>>> import numpy as np
>>> import numpy.linalg as la
>>> np.set_printoptions(suppress=True, linewidth=160)
>>> data = np.loadtxt("block10.csv", delimiter=",")
>>> data
array([[ 36.,   7.,  24.,  18.,  -7.,  12.,   2.,  11.,   3., -17.,  26., -13.,  -4.],
       [  7.,  25.,   3.,  14., -16., -14.,   0.,  16.,  -3.,  -3.,   0.,   1.,  19.],
       [ 24.,   3.,  22.,  11.,  -5.,  10.,   4.,   4.,  -7.,  -4.,  19.,   2.,   0.],
       [ 18.,  14.,  11.,  26.,  -7.,   8.,  -9.,  17.,  12.,  -7.,   6., -13.,  -4.],
       [ -7., -16.,  -5.,  -7.,  31.,  10.,   8.,  -7.,  10.,   4.,   8., -11., -17.],
       [ 12., -14.,  10.,   8.,  10.,  38.,  -2.,  15.,  14.,   1.,  15.,  -8., -40.],
       [  2.,   0.,   4.,  -9.,   8.,  -2.,  22.,   3.,  -6.,   1.,  13.,   9.,  10.],
       [ 11.,  16.,   4.,  17.,  -7.,  15.,   3.,  35.,  13.,  -3.,  10.,  -6., -13.],
       [  3.,  -3.,  -7.,  12.,  10.,  14.,  -6.,  13.,  31., -12.,  -1., -25., -19.],
       [-17.,  -3.,  -4.,  -7.,   4.,   1.,   1.,  -3., -12.,  20.,  -8.,  18.,  -2.],
       [ 26.,   0.,  19.,   6.,   8.,  15.,  13.,  10.,  -1.,  -8.,  31.,  -8., -11.],
       [-13.,   1.,   2., -13., -11.,  -8.,   9.,  -6., -25.,  18.,  -8.,  34.,  18.],
       [ -4.,  19.,   0.,  -4., -17., -40.,  10., -13., -19.,  -2., -11.,  18.,  55.]])
>>> # null space of dimension 6
>>> f = np.array([-3, -2])
>>> np.convolve(data[6], f)
array([ -6.,  -4., -12.,  19.,  -6., -10., -62., -53.,  12.,   9., -41., -53., -48., -20.])
>>> np.polyval(f, data[6])
array([ -8.,  -2., -14.,  25., -26.,   4., -68., -11.,  16.,  -5., -41., -29., -32.])
>>> vals, vecs = la.eigh(data)
>>> x0 = np.array([-2, 1, 2, -1, 1, 1, -1, 2, -1, 1, 1, 0, 0])
>>> print((np.sign(vecs[:, -1].round(6)) == np.sign(vecs[0, -1].round(6))).astype(int))
[1 0 1 1 1 1 0 1 1 0 1 0 0]
>>> A = np.load("arr.npy")
>>> A
array([[1.   , 0.2  , 0.04 , 0.008],
       [0.2  , 1.   , 0.2  , 0.04 ],
       [0.04 , 0.2  , 1.   , 0.2  ],
       [0.008, 0.04 , 0.2  , 1.   ]])
>>> w1 = np.array([[3, 3, 3, 1, 3, 3],
...     [3, 0, 2, 0, 2, 3],
...     [0, 2, 2, 2, 3, 2],
...     [1, 2, 1, 0, 2, 3]])
>>> coef = np.array([0, 1, -1, 2, -1, -2])
>>> act = np.maximum(A @ w1 + coef, 0)
>>> (act > 0).mean(axis=0)
array([1., 1., 1., 1., 1., 1.])
>>> basis = np.array([[2, 1, 3], [0, 1, 3], [3, 3, 1], [2, 0, 0], [1, 0, 3], [2, 2, 0]])
>>> np.round(act @ basis, 3)
array([[26.784, 18.576, 33.208],
       [25.12 , 16.08 , 26.04 ],
       [20.64 , 12.24 , 23.8  ],
       [13.408,  9.168, 19.32 ]])
>>> w1 @ basis
array([[26, 21, 30],
       [20, 15, 17],
       [17, 12, 17],
       [13, 12, 16]])
>>> (act @ basis).round(6).argmax(axis=1)
array([2, 2, 2, 2])
>>> la.norm(A, axis=1).argmax()
np.int64(1)
>>> np.round(la.norm(A, axis=1), 3)
array([1.021, 1.04 , 1.04 , 1.021])
>>> np.round(la.norm(A, 1), 3), round(float(la.norm(A, np.inf)), 3)
(np.float64(1.44), 1.44)
>>> np.round(la.norm(A, "nuc"), 3)
np.float64(4.0)
>>> print(round(float(la.norm(A[3] - A[2])), 3))
1.143
>>> vals, vecs = la.eigh(A)
>>> x0 = np.array([1, 3, 3, 3])
>>> print(x0 @ A @ x0)
37.408
>>> (np.sign(vecs[:, -1].round(6)) == np.sign(vecs[0, -1].round(6))).astype(int)
array([1, 1, 1, 1])
>>> other = np.array([[1, -2], [3, -3]])
>>> X = np.kron(np.eye(2, dtype=int), other)
>>> X
array([[ 1, -2,  0,  0],
       [ 3, -3,  0,  0],
       [ 0,  0,  1, -2],
       [ 0,  0,  3, -3]])
>>> # splits into 2 blocks
>>> X.inv()
Traceback (most recent call last):
  File "<python-input-35>", line 1, in <module>
    X.inv()
    ^^^^^
AttributeError: 'numpy.ndarray' object has no attribute 'inv'
>>> np.round(np.sort(np.abs(la.eigvals(X))), 3)
array([1.732, 1.732, 1.732, 1.732])
>>> assert X == X.T
Traceback (most recent call last):
  File "<python-input-37>", line 1, in <module>
    assert X == X.T
           ^^^^^^^^
ValueError: The truth value of an array with more than one element is ambiguous. Use a.any() or a.all()
>>> print(np.round(la.det(X), 3))
9.0
>>> x0 = np.array([0, 3, 3, 1])
>>> y = X @ x0
>>> y
array([-6, -9,  1,  6])
>>> np.round(la.solve(X, y + X[:, 2]), 3)
array([0., 3., 4., 1.])
>>> np.round(la.solve(X, 3 * y), 3)
array([0., 9., 9., 3.])
>>> np.round(la.solve(X, y), 3)
array([0., 3., 3., 1.])
>>> np.round(la.solve(X, X[:, 1]), 3)
array([ 0.,  1.,  0., -0.])
>>> (la.matrix_power((X != 0) + (X.T != 0) + np.eye(4), 4) > 0).astype(int)
array([[1, 1, 0, 0],
       [1, 1, 0, 0],
       [0, 0, 1, 1],
       [0, 0, 1, 1]])
>>> np.round(np.sort(la.eigvals(X).real), 3)
array([-1., -1., -1., -1.])
>>> print(np.flatnonzero(la.matrix_power((X != 0) + (X.T != 0) + np.eye(4), 4)[1]))
[0 1]
>>> def softmax(z):
...     e = np.exp(z - z.max(axis=-1, keepdims=True))
...     return e / e.sum(axis=-1, keepdims=True)
... 
>>> np.round(softmax(X).sum(axis=1), 3)
array([1., 1., 1., 1.])
>>> print(np.round(softmax(10 * X[1]), 3) + 0)
[1. 0. 0. 0.]
>>> np.round(softmax(X[1] + 5), 3)
array([0.907, 0.002, 0.045, 0.045])
>>> S = X @ X.T / np.sqrt(4)
>>> np.round(softmax(S), 3) + 0
array([[0.117, 0.864, 0.01 , 0.01 ],
       [0.011, 0.989, 0.   , 0.   ],
       [0.01 , 0.01 , 0.117, 0.864],
       [0.   , 0.   , 0.011, 0.989]])
>>> Q, r_ = la.qr(X)
>>> r_.round(3)
array([[-3.162,  3.479,  0.   ,  0.   ],
       [ 0.   ,  0.949,  0.   ,  0.   ],
       [ 0.   ,  0.   , -3.162,  3.479],
       [ 0.   ,  0.   ,  0.   ,  0.949]])
>>> np.trace(Q @ Q.T)
np.float64(4.0)
>>> Q.shape, r_.shape
((4, 4), (4, 4))
>>> K = np.loadtxt("w.csv", delimiter=",")
>>> K
array([[-1.658, -0.777, -2.507,  2.355],
       [-0.193, -3.614,  2.234, -2.859],
       [ 0.459,  0.115,  2.063, -1.474],
       [-1.096, -1.966,  0.027, -1.31 ],
       [ 4.88 ,  4.295, -2.778,  2.705],
       [-0.927, -2.299,  1.059, -1.47 ],
       [-0.878, -0.551,  1.242, -0.818],
       [-1.653, -0.057, -0.255, -0.029],
       [ 0.956,  1.192, -1.658,  0.208]])
>>> T = np.stack([K, -2 * K, K[::-1]])
>>> la.matrix_rank(T)
array([4, 4, 4])
>>> la.matrix_rank(T.reshape(3, -1))
np.int64(2)
>>> m1 = np.load("mat.npy")
>>> print(m1)
[[ -8.555  -0.019  -0.513  21.688 -20.076 -19.571 -20.563 -20.711   0.56 ]
 [ -9.205  -0.812   0.392  19.069 -19.824 -20.239 -19.386 -19.895  -0.888]
 [-10.302   0.907   0.899  19.896 -20.597 -20.191 -20.559 -21.482   0.161]
 [ -9.749   0.846  -1.97   20.257 -18.536 -21.919 -19.28  -19.479  -0.597]
 [ -8.999  -0.557   0.909  20.529 -20.094 -19.389 -21.519 -18.427   1.762]
 [-10.202  -0.629  -0.82   19.015 -19.977 -19.423 -20.183 -19.36   -1.904]
 [-10.192  -0.742   0.373  19.809 -19.96  -20.993 -20.26  -19.722  -0.756]
 [-11.92    0.347   0.961  22.609 -20.119 -20.194 -22.259 -21.551  -0.881]
 [ -9.471   0.611  -1.405  20.355 -22.411 -18.455 -21.497 -20.774  -0.984]
 [-10.617  -0.022  -0.824  20.302 -19.533 -20.47  -20.127 -18.753  -0.779]
 [-10.566  -0.122   0.326  21.301 -18.687 -19.581 -19.847 -21.347   1.532]
 [ -9.166  -0.726   0.459  20.3   -18.338 -21.133 -20.14  -19.547   0.519]
 [-10.265  -1.049   2.053  19.593 -19.347 -18.735 -19.666 -20.847  -0.246]
 [ -9.863  -0.748  -0.157  20.265 -20.268 -20.014 -18.687 -20.458   0.051]
 [-10.055   0.697   0.266  19.526 -20.451 -20.241 -18.48  -19.732   1.219]
 [ -9.732  -0.836  -1.329  19.863 -18.197 -18.426 -20.333 -18.6    -0.517]
 [ -9.024   0.743  -1.678  19.858 -20.462 -20.243 -20.129 -22.659   0.117]
 [ -9.799   0.42    0.634  20.427 -19.675 -21.201 -20.434 -20.435  -2.821]
 [-10.977   0.631  -0.53   20.503 -20.017 -20.311 -20.675 -20.282   0.846]]
>>> round(np.log10(la.cond(m1)))
2
>>> print(la.matrix_rank(m1, rtol=0.1))
1
>>> d = la.norm(m1[:, None] - m1[None], axis=-1)
>>> d.mean(axis=1).argmax()
np.int64(7)
>>> d[:5, :5].round(3)
array([[0.   , 3.659, 3.244, 4.328, 3.385],
       [3.659, 0.   , 3.27 , 3.845, 4.127],
       [3.244, 3.27 , 0.   , 4.704, 4.237],
       [4.328, 3.845, 4.704, 0.   , 5.604],
       [3.385, 4.127, 4.237, 5.604, 0.   ]])
>>> np.unravel_index(d.round(6).argmax(), d.shape)
(np.int64(7), np.int64(15))
>>> (d + 1e9 * np.eye(19)).round(6).argmin(axis=1)
array([13,  6, 18,  9, 11,  9,  1,  2,  0,  6, 18,  6,  1,  1, 13,  5,  2,  6,  2])
>>> print(la.matrix_rank(d ** 2))
11
>>> arr = np.array([[13, 7, 11, -2, 5, 5, -6],
...     [7, 11, 13, 2, 10, 2, 5],
...     [11, 13, 17, -2, 11, 1, 4],
...     [-2, 2, -2, 18, 3, 7, 1],
...     [5, 10, 11, 3, 10, 4, 5],
...     [5, 2, 1, 7, 4, 15, -8],
...     [-6, 5, 4, 1, 5, -8, 14]])
>>> vals, vecs = la.eigh(arr)
>>> x0 = np.array([0, 0, 2, 0, 2, 0, 0])
>>> (np.sign(vecs[:, -1].round(6)) == np.sign(vecs[0, -1].round(6))).astype(int)
array([1, 1, 1, 1, 1, 1, 1])
>>> np.abs(arr).sum(axis=1).max(), round(np.abs(vals).max(), 3)
(np.int64(59), np.float64(43.799))
>>> x0 @ arr @ x0 / (x0 @ x0), round(vals[0], 3), np.round(vals[-1], 3)
(np.float64(24.5), np.float64(-0.0), np.float64(43.799))
>>> np.round(vecs * np.maximum(vals, 0) @ vecs.T, 3)
array([[13.,  7., 11., -2.,  5.,  5., -6.],
       [ 7., 11., 13.,  2., 10.,  2.,  5.],
       [11., 13., 17., -2., 11.,  1.,  4.],
       [-2.,  2., -2., 18.,  3.,  7.,  1.],
       [ 5., 10., 11.,  3., 10.,  4.,  5.],
       [ 5.,  2.,  1.,  7.,  4., 15., -8.],
       [-6.,  5.,  4.,  1.,  5., -8., 14.]])
>>> np.round(la.eigvalsh(arr[1:, 1:]), 3) + 0
array([ 0.   ,  0.   ,  3.527, 16.6  , 26.161, 38.712])
>>> rank = la.matrix_rank(arr)
>>> rank
np.int64(4)
>>> ns = la.svd(arr)[2][rank:].T
>>> la.matrix_rank(arr.T @ arr), la.matrix_rank(arr @ arr.T)
(np.int64(4), np.int64(4))
>>> [int(la.matrix_rank(arr[:, :j + 1])) for j in range(7)]
[1, 2, 3, 4, 4, 4, 4]
>>> [int(la.matrix_rank(np.delete(arr, i, axis=0))) for i in range(7)]
[4, 4, 4, 4, 4, 4, 4]
>>> [int(la.matrix_rank(arr[:i])) for i in range(1, len(arr) + 1)]
[1, 2, 3, 4, 4, 4, 4]
>>> np.allclose(arr @ ns, 0)
True
>>> ns.shape
(7, 3)
>>> Uu, s, Vt = la.svd(arr)
>>> print(np.argmax(s[:-1] / (s[1:] + 1e-6)) + 1)
4
>>> other = Uu[:, :4] @ np.diag(s[:4]) @ Vt[:4]
>>> la.matrix_rank(arr, rtol=0.05)
np.int64(4)
>>> round(float(la.norm(arr - other, 2)), 3), np.round(s[4], 3)
(0.0, np.float64(0.0))
>>> other.round(3)
array([[13.,  7., 11., -2.,  5.,  5., -6.],
       [ 7., 11., 13.,  2., 10.,  2.,  5.],
       [11., 13., 17., -2., 11.,  1.,  4.],
       [-2.,  2., -2., 18.,  3.,  7.,  1.],
       [ 5., 10., 11.,  3., 10.,  4.,  5.],
       [ 5.,  2.,  1.,  7.,  4., 15., -8.],
       [-6.,  5.,  4.,  1.,  5., -8., 14.]])
>>> round(la.norm(arr - other) / la.norm(arr), 3)
np.float64(0.0)
>>> cov = arr.T @ arr
>>> (arr @ arr.T).shape
(7, 7)
>>> print(np.round(la.eigvalsh(cov)[::-1], 3) + 0)
[1918.366  737.792  476.764   27.077    0.       0.       0.   ]
>>> la.matrix_rank(cov)
np.int64(4)
>>> np.trace(cov), (arr ** 2).sum()
(np.int64(3160), np.int64(3160))
>>> rng = np.random.default_rng(48)
>>> lab = rng.integers(0, 3, 4)
>>> F = np.triu((lab[:, None] == lab) & (rng.random((4, 4)) < 0.8), 1).astype(int)
>>> F += F.T
>>> print(F)
[[0 0 0 0]
 [0 0 1 1]
 [0 1 0 1]
 [0 1 1 0]]
>>> # 2 groups of indices that never mix
>>> Uu, s, Vt = la.svd(F)
>>> np.argmax(s[:-1] / (s[1:] + 1e-6)) + 1
np.int64(3)
>>> s.round(3)
array([2., 1., 1., 0.])
>>> other = Uu[:, :3] @ np.diag(s[:3]) @ Vt[:3]
>>> print(other.round(3) + 0)
[[0. 0. 0. 0.]
 [0. 0. 1. 1.]
 [0. 1. 0. 1.]
 [0. 1. 1. 0.]]
>>> np.round(la.norm(F - other) / la.norm(F), 3)
np.float64(0.0)
>>> la.matrix_rank(F, rtol=0.05)
np.int64(3)
>>> Uu, s, Vt = la.svd(F, full_matrices=False)
>>> (s > 1e-8).sum()
np.int64(3)
>>> np.round(Uu.T @ Uu, 3) + 0
array([[1., 0., 0., 0.],
       [0., 1., 0., 0.],
       [0., 0., 1., 0.],
       [0., 0., 0., 1.]])
>>> Uu.shape, s.shape, Vt.shape
((4, 4), (4,), (4, 4))
>>> np.round(Vt @ Vt.T, 3) + 0
array([[1., 0., 0., 0.],
       [0., 1., 0., 0.],
       [0., 0., 1., 0.],
       [0., 0., 0., 1.]])
>>> np.abs(Uu[:, 0]).round(6).argmax()
np.int64(1)
>>> print(F.sum(axis=0))
[0 2 2 2]
>>> L = np.diag(F.sum(axis=1)) - F
>>> np.round(la.eigvalsh(L), 3) + 0
array([0., 0., 3., 3.])
>>> (la.eigvalsh(L) < 1e-8).sum()
np.int64(2)
>>> L @ np.ones(4)
array([0., 0., 0., 0.])
>>> W0 = np.array([[2, -1, -2, 0, 1],
...     [0, 1, 1, 1, 1],
...     [-2, 2, 0, 2, 1],
...     [0, -2, 1, 1, 0],
...     [0, 0, 1, -1, 0]])
>>> W0
array([[ 2, -1, -2,  0,  1],
       [ 0,  1,  1,  1,  1],
       [-2,  2,  0,  2,  1],
       [ 0, -2,  1,  1,  0],
       [ 0,  0,  1, -1,  0]])
>>> lab = rng.permutation(5)
>>> other = W0[:, lab] * rng.choice([-1, 1], 5)
>>> other
array([[-1, -2, -1,  0, -2],
       [-1,  1,  1,  1,  0],
       [-1,  0,  2,  2,  2],
       [ 0,  1, -2,  1,  0],
       [ 0,  1,  0, -1,  0]])
>>> Uu, _, Vt = la.svd(W0.T @ other)
>>> np.round(la.lstsq(W0, other)[0], 3) + 0
array([[ 0.,  0.,  0.,  0., -1.],
       [ 0.,  0.,  1.,  0.,  0.],
       [ 0.,  1.,  0.,  0.,  0.],
       [ 0.,  0.,  0.,  1.,  0.],
       [-1.,  0.,  0.,  0.,  0.]])
>>> np.round(Uu @ Vt, 3) + 0
array([[ 0.,  0.,  0.,  0., -1.],
       [ 0.,  0.,  1.,  0.,  0.],
       [ 0.,  1.,  0.,  0.,  0.],
       [ 0.,  0.,  0.,  1.,  0.],
       [-1.,  0.,  0.,  0.,  0.]])
